$ ipython --no-banner

In [1]: import numpy as np

In [2]: np.set_printoptions(precision=3, suppress=True, linewidth=140)

In [3]: tidy = lambda a: np.round(a, 3) + 0

In [4]: W0 = np.diag(np.array([0, 0, 0, 2, 1])) + 2 * np.eye(5, k=1) + 2 * np.eye(5, k=-1)

In [5]: W0
Out[5]: 
array([[0., 2., 0., 0., 0.],
       [2., 0., 2., 0., 0.],
       [0., 2., 0., 2., 0.],
       [0., 0., 2., 2., 2.],
       [0., 0., 0., 2., 1.]])

In [6]: # symmetric

In [7]: O = W0.astype(float).copy()

In [8]: for j in range(5):
   ...:     O[:, j] -= O[:, :j] @ (O[:, :j].T @ O[:, j])
   ...:     O[:, j] /= np.linalg.norm(O[:, j])
   ...: 

In [9]: tidy(O)
Out[9]: 
array([[ 0.   ,  0.707,  0.   , -0.408,  0.577],
       [ 1.   ,  0.   ,  0.   ,  0.   ,  0.   ],
       [ 0.   ,  0.707,  0.   ,  0.408, -0.577],
       [ 0.   ,  0.   ,  1.   ,  0.   ,  0.   ],
       [ 0.   ,  0.   ,  0.   ,  0.816,  0.577]])

In [10]: w1 = np.array([[-2, -1, -2, -3, 1],
    ...:     [3, -3, 2, 1, 1],
    ...:     [2, -3, 3, 3, 2],
    ...:     [1, -2, -2, 1, 1],
    ...:     [1, -2, 2, 1, 0]])

In [11]: c = np.array([7, 8, 8, 1, 1])

In [12]: hid = np.maximum(O @ w1 + c, 0)

In [13]: print((hid > 0).astype(int))
[[1 1 1 1 1]
 [1 1 1 0 1]
 [1 1 1 1 1]
 [1 1 1 1 1]
 [1 1 1 1 1]]

In [14]: np.linalg.matrix_rank(hid)
Out[14]: np.int64(5)

In [15]: W2 = np.array([[1, 2], [2, 1], [2, 2], [0, 1], [2, 0]])

In [16]: print(tidy(hid @ W2))
[[45.74  48.768]
 [35.    29.   ]
 [40.503 40.545]
 [47.    49.   ]
 [37.495 39.437]]

In [17]: (hid @ W2).round(6).argmax(axis=1)
Out[17]: array([1, 0, 1, 1, 1])

In [18]: tidy(np.linalg.eigvalsh(W0).min())
Out[18]: np.float64(-3.127)

In [19]: np.linalg.cholesky(W0)
LinAlgError: Matrix is not positive definite


In [20]: np.all(np.linalg.eigvalsh(W0) > 0)
Out[20]: np.False_

In [21]: def softmax(z):
    ...:     e = np.exp(z - z.max(axis=-1, keepdims=True))
    ...:     return e / e.sum(axis=-1, keepdims=True)
    ...: 

In [22]: tidy(softmax(W0).sum(axis=1))
Out[22]: array([1., 1., 1., 1., 1.])

In [23]: tidy(softmax(W0[3]))
Out[23]: array([0.041, 0.041, 0.306, 0.306, 0.306])

In [24]: tidy(softmax(10 * W0[3]))
Out[24]: array([0.   , 0.   , 0.333, 0.333, 0.333])

In [25]: att = W0 @ W0.T / np.sqrt(5)

In [26]: print(tidy(softmax(att + np.triu(np.full(att.shape, -np.inf), 1))))
[[1.    0.    0.    0.    0.   ]
 [0.027 0.973 0.    0.    0.   ]
 [0.14  0.023 0.837 0.    0.   ]
 [0.004 0.026 0.026 0.943 0.   ]
 [0.031 0.031 0.187 0.458 0.293]]

In [27]: tidy(softmax(att))
Out[27]: 
array([[0.4  , 0.067, 0.4  , 0.067, 0.067],
       [0.022, 0.799, 0.022, 0.134, 0.022],
       [0.109, 0.018, 0.654, 0.109, 0.109],
       [0.004, 0.025, 0.025, 0.886, 0.061],
       [0.031, 0.031, 0.187, 0.458, 0.293]])

In [28]: B = np.linalg.inv(W0)

In [29]: (np.abs(B) > 1e-9).astype(int)
Out[29]: 
array([[1, 1, 1, 1, 1],
       [1, 0, 0, 0, 0],
       [1, 0, 1, 1, 1],
       [1, 0, 1, 0, 0],
       [1, 0, 1, 0, 1]])

In [30]: np.allclose(B, W0.T)
Out[30]: False

In [31]: tidy(np.linalg.det(W0) * np.linalg.det(B))
Out[31]: np.float64(1.0)

In [32]: print(B)
[[ 0.5  0.5 -0.5 -0.5  1. ]
 [ 0.5  0.   0.   0.   0. ]
 [-0.5  0.   0.5  0.5 -1. ]
 [-0.5  0.   0.5  0.   0. ]
 [ 1.   0.  -1.   0.   1. ]]

In [33]: tidy(np.linalg.inv(B))
Out[33]: 
array([[0., 2., 0., 0., 0.],
       [2., 0., 2., 0., 0.],
       [0., 2., 0., 2., 0.],
       [0., 0., 2., 2., 2.],
       [0., 0., 0., 2., 1.]])

In [34]: mat = np.array([[-1.0, 0.0, 0.0, -2.0, -2.0],
    ...:     [0.0, -1.0, -2.0, 0.0, 0.0],
    ...:     [0.0, -2.0, -1.0, 0.0, 0.0],
    ...:     [-2.0, 0.0, 0.0, -1.0, -2.0],
    ...:     [-2.0, 0.0, 0.0, -2.0, -1.0]])

In [35]: # 2 blocks once reordered

In [36]: vec = np.array([1, 1, 3, 3, 2])

In [37]: mat * vec
Out[37]: 
array([[-1.,  0.,  0., -6., -4.],
       [ 0., -1., -6.,  0.,  0.],
       [ 0., -2., -3.,  0.,  0.],
       [-2.,  0.,  0., -3., -4.],
       [-2.,  0.,  0., -6., -2.]])

In [38]: mat @ np.ones(5)
Out[38]: array([-5., -3., -3., -5., -5.])

In [39]: mat @ vec
Out[39]: array([-11.,  -7.,  -5.,  -9., -10.])

In [40]: np.sign((mat @ vec).round(6))
Out[40]: array([-1., -1., -1., -1., -1.])

In [41]: B = np.linalg.inv(mat)

In [42]: np.allclose(B, mat.T)
Out[42]: False

In [43]: tidy(np.linalg.cond(mat))
Out[43]: np.float64(5.0)

In [44]: tidy(np.linalg.slogdet(mat)[0])
Out[44]: np.float64(1.0)

In [45]: vec = np.array([-3, 2, -3, -1, -1])

In [46]: target = mat @ vec

In [47]: c, lr = np.zeros(5), 1 / np.linalg.norm(mat, 2) ** 2

In [48]: for i in range(150):
    ...:     c -= lr * mat.T @ (mat @ c - target)
    ...:     if i % 50 == 0: print(i, round(np.linalg.norm(mat @ c - target), 3))
    ...: 
0 3.978
50 0.486
100 0.063

In [49]: tidy(np.linalg.cond(mat))
Out[49]: np.float64(5.0)

In [50]: rng = np.random.default_rng(16)

In [51]: labels = rng.permutation(5)

In [52]: B = mat[:, labels] * rng.choice([-1, 1], 5)

In [53]: B
Out[53]: 
array([[-1., -0., -2.,  2., -0.],
       [ 0.,  1.,  0., -0.,  2.],
       [ 0.,  2.,  0., -0.,  1.],
       [-2., -0., -1.,  2., -0.],
       [-2., -0., -2.,  1., -0.]])

In [54]: left, _, VT = np.linalg.svd(mat.T @ B)

In [55]: tidy(left @ VT)
Out[55]: 
array([[ 1.,  0.,  0.,  0.,  0.],
       [ 0., -1.,  0.,  0.,  0.],
       [ 0.,  0.,  0.,  0., -1.],
       [ 0.,  0.,  1.,  0.,  0.],
       [ 0.,  0.,  0., -1.,  0.]])

In [56]: O, vecs = np.linalg.qr(mat[:, :3])[0], np.linalg.qr(mat[:, 3:])[0]

In [57]: sig = np.linalg.svd(O.T @ vecs, compute_uv=False)

In [58]: tidy(sig)
Out[58]: array([0.915, 0.   ])

In [59]: tidy(np.linalg.norm(O @ O.T - vecs @ vecs.T, 2))
Out[59]: np.float64(1.0)

In [60]: tidy(np.degrees(np.arccos(sig.clip(0, 1))))
Out[60]: array([23.843, 90.   ])

In [61]: E = np.array([[-7, -6, -9], [-6, -6, -7], [9, -2, -2]])

In [62]: E[:, 2] = 2 * E[:, 1]

In [63]: E
Out[63]: 
array([[ -7,  -6, -12],
       [ -6,  -6, -12],
       [  9,  -2,  -4]])

In [64]: rank = np.linalg.matrix_rank(E)

In [65]: rank
Out[65]: np.int64(2)

In [66]: ns = np.linalg.svd(E)[2][rank:].T

In [67]: tidy(ns @ ns.T)
Out[67]: 
array([[ 0. ,  0. ,  0. ],
       [ 0. ,  0.8, -0.4],
       [ 0. , -0.4,  0.2]])

In [68]: [int(np.linalg.matrix_rank(np.delete(E, i, axis=0))) for i in range(3)]
Out[68]: [2, 2, 2]

In [69]: np.linalg.matrix_rank(E.T @ E), np.linalg.matrix_rank(E @ E.T)
Out[69]: (np.int64(2), np.int64(2))

In [70]: P = np.triu(np.array([[-2, 2, 3], [-1, -2, 3], [2, 1, -2]]), 1) + np.eye(3)

In [71]: B = P @ E @ np.linalg.inv(P)

In [72]: print(tidy(np.poly(B)))
[  1.  17. 142.   0.]

In [73]: B
Out[73]: 
array([[  8., -40.,  48.],
       [ 21., -54.,  75.],
       [  9., -20.,  29.]])

In [74]: np.argsort(-np.linalg.norm(E, axis=0).round(6), kind="stable")[:3]
Out[74]: array([2, 0, 1])

In [75]: np.linalg.cond(E) > 100
Out[75]: np.True_

In [76]: tidy(np.linalg.norm(E, 2) / np.linalg.norm(E))
Out[76]: np.float64(0.902)

In [77]: [round(float(x), 3) for x in np.linalg.svd(E, compute_uv=False)[:3]]
Out[77]: [21.086, 10.069, 0.0]

In [78]: tidy(np.sort(np.abs(np.linalg.eigvals(E))))
Out[78]: array([ 0.   , 11.916, 11.916])

In [79]: X = np.load("data.npy")

In [80]: X
Out[80]: 
array([[ 1, -1,  1, -1,  1, -1,  1, -1],
       [ 1, -1,  1, -1, -1,  1, -1,  1],
       [ 1,  1, -1, -1, -1, -1,  1,  1]])

In [81]: vec = np.array([1, 1, 8, 3, 8, 2, -3, -6])

In [82]: h1 = np.maximum(X @ vec, 0)

In [83]: print(np.flatnonzero(h1 > 1e-9))
[0]

In [84]: np.maximum(X @ vec, 0) - np.maximum(-X @ vec, 0)
Out[84]: array([ 14,  -4, -28])

In [85]: print(np.maximum(X @ (3 * vec), 0))
[42  0  0]

In [86]: h1
Out[86]: array([14,  0,  0])

In [87]: X * (h1 > 1e-9)[:, None]
Out[87]: 
array([[ 1, -1,  1, -1,  1, -1,  1, -1],
       [ 0,  0,  0,  0,  0,  0,  0,  0],
       [ 0,  0,  0,  0,  0,  0,  0,  0]])

In [88]: data = np.load("m.npy")

In [89]: tidy(data)
Out[89]: 
array([[0.5  , 0.25 , 0.   , 0.25 ],
       [0.333, 0.333, 0.333, 0.   ],
       [0.   , 0.   , 0.5  , 0.5  ],
       [0.5  , 0.   , 0.   , 0.5  ]])

In [90]: # rows sum to 1

In [91]: vals, vecs = np.linalg.eig(mat)

In [92]: tidy(np.sort(np.linalg.eigvals(mat.T)))
Out[92]: array([-5., -3.,  1.,  1.,  1.])

In [93]: np.prod(vals)
Out[93]: np.float64(15.0)

In [94]: print(tidy(vals))
[ 1. -5.  1. -3.  1.]

In [95]: left, sig, VT = np.linalg.svd(data, full_matrices=False)

In [96]: (sig > 1e-8).sum()
Out[96]: np.int64(4)

In [97]: tidy(left.T @ left)
Out[97]: 
array([[1., 0., 0., 0.],
       [0., 1., 0., 0.],
       [0., 0., 1., 0.],
       [0., 0., 0., 1.]])

In [98]: tidy(sig / sig[0])
Out[98]: array([1.   , 0.566, 0.455, 0.065])

In [99]: tidy(VT @ VT.T)
Out[99]: 
array([[1., 0., 0., 0.],
       [0., 1., 0., 0.],
       [0., 0., 1., 0.],
       [0., 0., 0., 1.]])

In [100]: tidy(np.sqrt((sig ** 2).sum())), tidy(np.linalg.norm(data))
Out[100]: (np.float64(1.307), np.float64(1.307))

In [101]: np.allclose(left * sig @ VT, data)
Out[101]: True

In [102]: labels = rng.permutation(4)

In [103]: labels
Out[103]: array([1, 0, 3, 2])

In [104]: B = data[labels][:, labels]

In [105]: tidy(np.linalg.det(B)), tidy(np.linalg.det(data[labels]))
Out[105]: (np.float64(-0.021), np.float64(-0.021))

In [106]: print(tidy(B))
[[0.333 0.333 0.    0.333]
 [0.25  0.5   0.25  0.   ]
 [0.    0.5   0.5   0.   ]
 [0.    0.    0.5   0.5  ]]

In [107]: feats = np.load("block1.npy")

In [108]: feats
Out[108]: 
array([[ 9,  5,  0, -5,  8,  7],
       [ 1,  9,  1, -9,  6,  7],
       [ 3,  4,  0, -4,  6,  3]])

In [109]: vec = np.array([0, 2, 2, 1, 1, 0])

In [110]: np.sign((feats @ vec).round(6))
Out[110]: array([1, 1, 1])

In [111]: feats @ np.eye(6)[2]
Out[111]: array([0., 1., 0.])

In [112]: np.einsum("ij,j->i", feats, vec)
Out[112]: array([13, 17, 10])

In [113]: feats * vec
Out[113]: 
array([[ 0, 10,  0, -5,  8,  0],
       [ 0, 18,  2, -9,  6,  0],
       [ 0,  8,  0, -4,  6,  0]])

In [114]: np.linalg.norm(feats @ vec) <= np.linalg.norm(feats, 2) * np.linalg.norm(vec) + 1e-9
Out[114]: np.True_
